% ipython --no-banner

In [1]: import numpy as np

In [2]: from numpy import linalg as LA

In [3]: np.set_printoptions(precision=4, suppress=True, linewidth=140)

In [4]: X = np.load("m.npy")

In [5]: X
Out[5]: 
array([[-3.2583,  2.406 ,  1.397 ,  2.4287, -2.4529, -2.4509],
       [-1.8147,  2.1341,  4.9635,  2.4519, -6.3406, -0.3327],
       [-1.7514,  4.5691,  5.7713,  1.9622, -5.5388, -0.8014],
       [ 2.1433, -2.6931, -1.1178,  0.1556,  2.6249,  2.7312],
       [-3.0055,  1.1642,  0.8199,  2.9632, -1.9689, -1.9036],
       [ 2.5351, -2.7546, -0.3828,  2.3627,  3.9318,  4.2744],
       [-3.0229, -2.1953, -6.1091, -0.2016,  2.6662, -3.7966],
       [-2.435 , -0.3512,  1.4415,  2.3359, -3.578 , -1.046 ],
       [ 1.8038, -0.3559,  0.2946, -0.6807,  1.4219,  1.5191],
       [ 3.4923,  3.5357,  6.3563,  0.0987, -1.3979,  4.1553],
       [-1.1434, -0.4859,  1.3407,  4.7244, -0.4166,  1.3433],
       [-2.0953,  3.7343,  4.5772,  0.3398, -6.4836, -2.1314],
       [-4.2528, -0.9553,  0.4889,  6.606 , -2.6458, -1.4143],
       [ 2.19  ,  0.3005, -1.3661, -2.4594,  3.4537,  1.3181],
       [ 5.5855, -1.5235,  1.7626, -2.4717,  1.7461,  5.2036],
       [ 1.4925, -2.2321, -1.6675, -2.0448,  1.2345,  0.6901],
       [ 2.3424, -0.9465,  1.5649, -1.4716, -0.7377,  1.8811],
       [ 1.0384, -2.5108, -0.5884,  3.0348,  2.6585,  2.7058],
       [ 5.2995,  0.7083,  2.9814, -3.3836,  0.6788,  4.2635],
       [-3.4551,  1.7275,  0.288 ,  0.8988, -3.4339, -3.5905],
       [-0.5963,  2.672 ,  2.7921,  0.9109, -2.2863, -0.3546],
       [ 5.4329, -0.3682,  2.5778, -3.168 ,  1.4615,  4.7649],
       [-2.4603, -2.7742, -4.9695, -0.8484,  0.3792, -3.2921],
       [ 0.8795,  3.0304,  4.8127,  1.9342, -1.8584,  1.8712]])

In [6]: out = X / np.sqrt((X ** 2).mean(axis=1, keepdims=True))

In [7]: LA.matrix_rank(out) == LA.matrix_rank(X)
Out[7]: np.True_

In [8]: LA.norm(out, axis=1)
Out[8]: 
array([2.4495, 2.4495, 2.4495, 2.4495, 2.4495, 2.4495, 2.4495, 2.4495, 2.4495, 2.4495, 2.4495, 2.4495, 2.4495, 2.4495, 2.4495, 2.4495,
       2.4495, 2.4495, 2.4495, 2.4495, 2.4495, 2.4495, 2.4495, 2.4495])

In [9]: out[4]
Out[9]: array([-1.4079,  0.5454,  0.3841,  1.3881, -0.9223, -0.8917])

In [10]: print(LA.matrix_rank(X - X.mean(axis=1, keepdims=True)))
5

In [11]: cen = X - X.mean(axis=0)

In [12]: V = LA.svd(cen)[2][:4]

In [13]: out = cen - cen @ V.T @ V

In [14]: (cen @ V.T).std(axis=0)
Out[14]: array([4.8311, 4.0095, 2.1434, 1.0333])

In [15]: np.diag(V.T @ V)
Out[15]: array([0.4309, 0.8354, 0.5515, 0.8623, 0.8184, 0.5016])

In [16]: round(LA.norm(out) / LA.norm(cen), 4)
Out[16]: np.float64(0.0194)

In [17]: W2 = 5 * np.array([[-1.2, 0.7, -2.6, -0.9, -1.0, 0.0],
    ...:     [-0.6, 1.6, 1.3, 0.2, -0.7, 1.3],
    ...:     [1.2, 1.3, 0.7, -0.2, 1.1, 1.0]])

In [18]: rng = np.random.default_rng(3593)

In [19]: idx = rng.integers(0, 3, 15)

In [20]: data = W2[idx] + rng.normal(size=(15, 6))

In [21]: data
Out[21]: 
array([[  6.2434,   6.6374,   3.0625,  -1.3432,   5.9197,   5.0097],
       [  4.6042,   8.4081,   3.4829,  -1.0534,   5.2332,   4.7312],
       [ -2.8831,   6.9439,   6.3504,   1.49  ,  -4.0937,   4.0804],
       [ -5.293 ,   4.2479, -14.3949,  -4.1025,  -4.2462,  -0.3561],
       [  5.5213,   6.5437,   3.896 ,  -2.1085,   5.3231,   4.2088],
       [ -5.0294,   2.1515, -11.1573,  -3.8143,  -5.142 ,  -0.4156],
       [  5.0938,   6.0193,   3.4994,   0.3533,   5.1985,   4.5275],
       [ -6.0936,   3.3187, -12.724 ,  -6.5704,  -6.5343,   0.0134],
       [ -4.9948,   4.513 , -12.7642,  -5.0382,  -4.4446,  -1.405 ],
       [ -6.2885,   3.5546, -11.6598,  -5.656 ,  -4.8299,  -1.1123],
       [ -5.4073,   3.3953, -12.0944,  -2.803 ,  -3.7803,   2.0575],
       [ -2.5828,   8.6538,   6.5327,   1.9702,  -5.2071,   7.1667],
       [ -1.3985,   7.6829,   6.2772,   0.7503,  -3.317 ,   5.8935],
       [  6.6303,   8.2474,   3.4479,  -1.311 ,   6.2207,   2.031 ],
       [ -4.8833,   9.2562,   6.3354,   0.9523,  -4.253 ,   7.8959]])

In [22]: def softmax(z):
    ...:     e = np.exp(z - z.max(axis=-1, keepdims=True))
    ...:     return e / e.sum(axis=-1, keepdims=True)
    ...: 

In [23]: np.round(softmax(data[5]), 4) + 0
Out[23]: array([0.0007, 0.9253, 0.    , 0.0024, 0.0006, 0.071 ])

In [24]: scores = data @ data.T / np.sqrt(6)

In [25]: softmax(scores)[5] @ data
Out[25]: array([ -5.9796,   3.4509, -12.9607,  -6.2199,  -6.2089,  -0.0397])

In [26]: C2 = np.cov(data, rowvar=False)

In [27]: np.argwhere(np.triu(np.abs(np.corrcoef(data.T)) > 0.8, 1))
Out[27]: 
array([[0, 4],
       [1, 2],
       [1, 3],
       [1, 5],
       [2, 3],
       [2, 5],
       [3, 5]])

In [28]: print(data.std(axis=0))
[4.945  2.2054 8.541  2.6232 4.8477 2.9627]

In [29]: print(np.median(data, axis=0))
[-2.8831  6.5437  3.4479 -1.3432 -4.0937  4.0804]

In [30]: out = np.array([[-7, -3, 3, 7, -4, -6, 1, -4, 9],
    ...:     [-2, -4, 9, -6, -2, -4, 6, 3, 6],
    ...:     [-1, 3, -8, 3, 2, -4, 3, -8, 3],
    ...:     [-2, -9, 9, -2, 4, -4, -7, -7, 9],
    ...:     [0, -2, -4, -5, -2, -4, 5, 3, 8],
    ...:     [5, -3, -6, 9, -8, -5, -6, -2, 2],
    ...:     [4, -4, -2, 2, -1, -1, -6, -6, 2],
    ...:     [-3, -8, 4, 9, -5, -9, -4, 8, -6],
    ...:     [6, 4, 4, -9, 1, -5, 1, 3, -2]])

In [31]: K = np.triu(out)

In [32]: print(K)
[[-7 -3  3  7 -4 -6  1 -4  9]
 [ 0 -4  9 -6 -2 -4  6  3  6]
 [ 0  0 -8  3  2 -4  3 -8  3]
 [ 0  0  0 -2  4 -4 -7 -7  9]
 [ 0  0  0  0 -2 -4  5  3  8]
 [ 0  0  0  0  0 -5 -6 -2  2]
 [ 0  0  0  0  0  0 -6 -6  2]
 [ 0  0  0  0  0  0  0  8 -6]
 [ 0  0  0  0  0  0  0  0 -2]]

In [33]: t3 = np.stack([K, 5 * K, K[::-1]])

In [34]: t3.shape
Out[34]: (3, 9, 9)

In [35]: (t3 @ K.T).shape
Out[35]: (3, 9, 9)

In [36]: LA.norm(t3, axis=(1, 2))
Out[36]: array([ 35.4542, 177.271 ,  35.4542])

In [37]: LA.matrix_rank(t3)
Out[37]: array([9, 9, 9])

In [38]: t3.sum(axis=0)
Out[38]: 
array([[-42, -18,  18,  42, -24, -36,   6, -24,  52],
       [  0, -24,  54, -36, -12, -24,  36,  26,  30],
       [  0,   0, -48,  18,  12, -24,  12, -54,  20],
       [  0,   0,   0, -12,  24, -29, -48, -44,  56],
       [  0,   0,   0,   0, -14, -28,  35,  21,  56],
       [  0,   0,   0,  -2,   4, -34, -43, -19,  21],
       [  0,   0,  -8,   3,   2,  -4, -33, -44,  15],
       [  0,  -4,   9,  -6,  -2,  -4,   6,  51, -30],
       [ -7,  -3,   3,   7,  -4,  -6,   1,  -4,  -3]])

In [39]: left, s, Vt = LA.svd(K, full_matrices=False)

In [40]: round(float(np.sqrt((s ** 2).sum())), 4), round(LA.norm(K), 4)
Out[40]: (35.4542, np.float64(35.4542))

In [41]: np.abs(Vt[0])
Out[41]: array([0.1691, 0.0966, 0.0126, 0.1313, 0.0099, 0.3999, 0.1203, 0.52  , 0.707 ])

In [42]: s
Out[42]: array([23.3699, 19.0293, 12.9438, 10.0134,  7.0792,  4.7833,  2.7287,  0.6824,  0.1183])

In [43]: C2 = K.T @ K

In [44]: LA.svd(K, compute_uv=False) ** 2
Out[44]: array([546.1545, 362.1155, 167.5421, 100.2675,  50.1148,  22.8797,   7.4461,   0.4656,   0.014 ])

In [45]: (K @ K.T).shape
Out[45]: (9, 9)

In [46]: f = np.array([-3, -1, 3, 0, 2, -1, -2, 0, 1])

In [47]: out = K + np.outer(f, np.eye(9)[5])

In [48]: round(LA.det(out) / LA.det(K), 4), round(1 + LA.solve(K, f)[5], 4)
Out[48]: (np.float64(0.5), np.float64(0.5))

In [49]: out
Out[49]: 
array([[-7., -3.,  3.,  7., -4., -9.,  1., -4.,  9.],
       [ 0., -4.,  9., -6., -2., -5.,  6.,  3.,  6.],
       [ 0.,  0., -8.,  3.,  2., -1.,  3., -8.,  3.],
       [ 0.,  0.,  0., -2.,  4., -4., -7., -7.,  9.],
       [ 0.,  0.,  0.,  0., -2., -2.,  5.,  3.,  8.],
       [ 0.,  0.,  0.,  0.,  0., -6., -6., -2.,  2.],
       [ 0.,  0.,  0.,  0.,  0., -2., -6., -6.,  2.],
       [ 0.,  0.,  0.,  0.,  0.,  0.,  0.,  8., -6.],
       [ 0.,  0.,  0.,  0.,  0.,  1.,  0.,  0., -2.]])

In [50]: idx = rng.permutation(9)

In [51]: idx
Out[51]: array([3, 8, 5, 6, 7, 4, 1, 0, 2])

In [52]: out = K[idx][:, idx]

In [53]: out
Out[53]: 
array([[-2,  9, -4, -7, -7,  4,  0,  0,  0],
       [ 0, -2,  0,  0,  0,  0,  0,  0,  0],
       [ 0,  2, -5, -6, -2,  0,  0,  0,  0],
       [ 0,  2,  0, -6, -6,  0,  0,  0,  0],
       [ 0, -6,  0,  0,  8,  0,  0,  0,  0],
       [ 0,  8, -4,  5,  3, -2,  0,  0,  0],
       [-6,  6, -4,  6,  3, -2, -4,  0,  9],
       [ 7,  9, -6,  1, -4, -4, -3, -7,  3],
       [ 3,  3, -4,  3, -8,  2,  0,  0, -8]])

In [54]: np.sort(np.abs(LA.eigvals(out)))
Out[54]: array([2., 2., 2., 4., 5., 6., 7., 8., 8.])

In [55]: np.diag(out)
Out[55]: array([-2, -2, -5, -6,  8, -2, -4, -7, -8])

In [56]: W0 = np.loadtxt("out17.csv", delimiter=",")

In [57]: W0
Out[57]: 
array([[-0.2621,  0.1901,  0.448 ,  0.6681,  0.4981],
       [-0.2621, -0.6816,  0.6293, -0.2232, -0.1445],
       [ 0.3669, -0.4588, -0.2208, -0.1474,  0.7645],
       [-0.629 ,  0.3277, -0.0328, -0.5967,  0.374 ],
       [ 0.5766,  0.426 ,  0.5945, -0.3549,  0.0822]])

In [58]: round(float(LA.norm(X, 2) / LA.norm(X)), 4)
Out[58]: 0.7035

In [59]: LA.matrix_rank(X, rtol=0.1)
Out[59]: np.int64(4)

In [60]: print(np.argsort(-LA.norm(X, axis=0).round(6), kind="stable")[:3])
[2 4 0]

In [61]: np.abs(LA.svd(X)[2][-1])
Out[61]: array([0.7507, 0.0473, 0.1319, 0.3564, 0.1234, 0.5241])

In [62]: hat = np.triu(np.array([[2, -2, -1, -2, -1],
    ...:     [2, 3, 3, 1, 2],
    ...:     [-3, -3, 1, 1, 3],
    ...:     [-3, 0, -3, -3, 2],
    ...:     [-2, 3, -1, 1, 2]]), 1) + np.eye(5)

In [63]: out = hat @ W0 @ LA.inv(hat)

In [64]: np.poly(out)
Out[64]: array([ 1.    ,  1.679 ,  1.0525, -1.0525, -1.679 , -1.    ])

In [65]: round(LA.det(out), 4)
Out[65]: np.float64(1.0)

In [66]: x = np.array([0, 0, 3, 4, 0])

In [67]: target = W0 @ x

In [68]: print(target)
[ 4.0166  0.9953 -1.2521 -2.4852  0.3637]

In [69]: np.round(LA.solve(W0, -2 * target), 4) + 0
Out[69]: array([ 0.,  0., -6., -8.,  0.])

In [70]: out = LA.inv(W0)

In [71]: print(np.round(LA.cond(W0), 4))
1.0

In [72]: print(LA.inv(out))
[[-0.2621  0.1901  0.448   0.6681  0.4981]
 [-0.2621 -0.6816  0.6293 -0.2232 -0.1445]
 [ 0.3669 -0.4588 -0.2208 -0.1474  0.7645]
 [-0.629   0.3277 -0.0328 -0.5967  0.374 ]
 [ 0.5766  0.426   0.5945 -0.3549  0.0822]]

In [73]: M = np.array([[1.94, -0.74, 1.75, -0.93, -1.14, -1.23],
    ...:     [2.92, -1.32, 0.96, 2.4, 3.36, 0.88],
    ...:     [0.92, 0.47, 0.11, 1.22, 0.36, 0.12],
    ...:     [-0.73, -1.74, 0.21, -0.61, 0.0, -1.38],
    ...:     [3.71, 2.61, 1.59, 0.2, -1.26, 1.35],
    ...:     [1.28, -1.64, 1.21, -0.05, 0.18, -1.33]])

In [74]: t3 = np.stack([M, 4 * M, M[::-1]])

In [75]: t3.shape
Out[75]: (3, 6, 6)

In [76]: print(LA.norm(t3, axis=(1, 2)))
[ 9.0999 36.3997  9.0999]

In [77]: print(LA.matrix_rank(t3))
[4 4 4]

In [78]: s = 5 * 0.9 ** np.arange(8)

In [79]: arr = rng.normal(size=(42, 8)) * rng.permutation(s)

In [80]: arr
Out[80]: 
array([[  0.7242,  -0.7129,   6.8197,   1.8077,  -1.7526,  -1.8668,  -0.3724,   3.7813],
       [ -1.6007,  -1.6342,  -0.0294,   0.0165,  -2.4356,  -5.611 ,   0.1408,   4.8076],
       [ -0.1928,  -5.6839,   4.8086,   0.638 ,   0.2201,  -5.7909,  -2.367 ,  -6.7411],
       [  1.395 ,   1.7401,   1.838 ,   0.4511,   0.9553,  -0.6652,   3.8922,  -2.0978],
       [  6.4094,   0.5844,   2.4472,   1.678 ,   1.5855,  -1.894 ,   9.3198,   7.5896],
       [  1.6684,   2.81  ,  -2.1003,  -1.3305,  -0.9624,   1.4239,   6.9249,   6.7298],
       [  6.6647,   0.0442,   0.0302,   3.2781,   1.7046,  -1.8895, -10.8764,  -8.4261],
       [  6.9339,   3.0589,  -6.2974,   1.8815,  -1.9388,  -2.2393,   3.6502,   0.072 ],
       [  2.8608,   3.6076,   5.6929,   1.1892,  -6.7992,   6.5911,   1.4995,   3.3881],
       [ -2.4182,  -3.311 ,   0.9859,  -0.2668,   2.8958,  -1.9335,  -7.8799,  -4.8551],
       [ -2.4931,  -3.4914,   2.5659,  -0.7979,  -4.5628,   3.6501,  -0.2658,   2.757 ],
       [ -0.1608,  -0.6171, -11.0256,  -1.4016,  -3.7439,   2.684 ,  -1.8815,   1.0035],
       [  2.5115,  -5.8642,   3.405 ,   2.2301,   1.8219,   1.1436,   1.5075,   2.0627],
       [  0.9631,   1.1578,  11.1733,  -3.1433,   1.6195,  -4.0972,  -3.1679,   3.8016],
       [ -4.8632,  -2.9004,   3.7606,  -1.4213,   2.0497,   2.777 ,  -0.7177,  -0.0143],
       [ -0.4581,  -2.6433,   0.0369,  -1.8399,   4.4676,   4.3218,  13.5665,   2.0159],
       [ -5.9271,   0.3134,  -0.8063,  -4.9056,   0.9435,  -2.0627,   4.9543,   1.9757],
       [ -0.0077,   1.7275,  -0.9935,  -2.6452,   2.4457,  -8.7227,  -1.5627,   0.7728],
       [ -2.0252,  -0.8567,   6.2204,   1.7171,  -5.0471,   2.9391,   5.2523,   0.771 ],
       [ -0.6776,   1.0558,   2.8739,   0.0963,  -7.4859,   3.0171,  -2.2088,   1.2982],
       [  6.5187,   0.3398,  -2.8371,   1.8783,  -0.7201,  -4.8195,  -0.1349,  -4.7166],
       [  5.6147,  -4.265 ,  -4.7362,  -0.5867,   0.5681,   2.4861,   2.3788,  -4.4864],
       [  5.0476,   2.1503,  -0.615 ,  -3.8721,  -1.0352,   3.3791,   1.7735,   1.1895],
       [  5.4029,   3.9823,  -1.7032,  -0.705 ,  -5.8347,   0.8193,   3.0033,   0.0084],
       [  6.3629,  -2.8737,  -3.5069,  -0.5184,  -3.4792,   0.0349,   6.4538,   1.6911],
       [  1.7956,   3.9793,   1.4043,  -1.199 ,   5.2675,   8.7771,  -6.4415,  -2.295 ],
       [  3.989 ,   3.2674,  -0.2118,   2.5574,  -1.6363, -10.6787,   2.8233,   5.9152],
       [  6.6632,   1.1588,  -0.1885,  -0.1617,  -1.3079,  -2.2469,  -8.2478,  -0.4726],
       [ -6.4673,  -3.238 ,  -4.5005,   0.2173,  -3.8859,  -4.7652,   6.6577,   1.8856],
       [ -1.7658,  -1.0803,   4.7271,  -3.2103,   3.4518,  -0.4856,   3.8581,  -4.8021],
       [ -1.1039,  -3.5524,  -4.001 ,  -0.807 ,  -3.6613,   2.7826,  -6.1369,  -4.5113],
       [  3.7831,   1.2243,  -1.4023,  -1.883 ,  -8.2703,  -8.3327,  -0.1402,  -4.0719],
       [  5.8642,  -0.0985,  -4.9367,   1.0716,  -5.2517,  -4.7463,  -3.1512,  -6.7874],
       [  1.9509,  -1.441 ,  -3.9898,   0.8081,   2.8841,  -6.1021,   0.0231,  -3.8959],
       [  2.6567,  -5.1683,   7.7566,  -0.123 ,   2.6256,   2.3234,   2.2875,   0.9672],
       [ -2.6496,  -1.0001,   1.3071,   1.4598,  -1.2056,   5.5045,   1.1969,   5.0164],
       [  1.9771,   0.1647,  -4.6774,   0.1953,  -1.8061,  -0.1495,  -0.0621,   0.5404],
       [  0.5535,  -1.1678,  -1.7044,   2.198 ,  -0.2282, -10.4103,   0.1178,   0.8922],
       [ -2.7043,  -0.5292,   3.8279,  -5.093 ,  -1.0303,   5.1648,  -5.5201,   5.6133],
       [  5.5598,   1.9432,   6.9956,   2.5565,  -1.9082,  -3.2882,  -8.051 ,  -4.8833],
       [ -4.1568,  -0.057 ,  -0.0153,  -0.0226,   4.42  ,   0.4345,   4.8547,   0.0953],
       [  0.5042,   3.7209,  -1.8756,   1.5035,  -3.4884,   0.5513,  -5.6069,  -5.9268]])

In [81]: idx = arr[:, 7] > np.median(arr[:, 7])

In [82]: f = arr[idx].mean(axis=0) - arr[~idx].mean(axis=0)

In [83]: f
Out[83]: array([-1.5953, -0.4941,  1.3477, -0.8541, -0.4722,  0.4882,  3.6736,  6.3167])

In [84]: np.round((((arr - arr.mean(axis=0)) @ f > 0) == idx).mean(), 4)
Out[84]: np.float64(0.8333)

In [85]: ((arr - arr.mean(axis=0)) @ f > 0).astype(int)
Out[85]: array([1, 1, 0, 0, 1, 1, 0, 0, 1, 0, 1, 0, 1, 1, 1, 1, 1, 0, 1, 1, 0, 0, 1, 1, 1, 0, 1, 0, 1, 0, 0, 0, 0, 0, 1, 1, 0, 0, 1, 0, 1, 0])

In [86]: print(idx.astype(int))
[1 1 0 0 1 1 0 0 1 0 1 1 1 1 0 1 1 1 0 1 0 0 1 0 1 0 1 0 1 0 0 0 0 0 1 1 0 1 1 0 0 0]
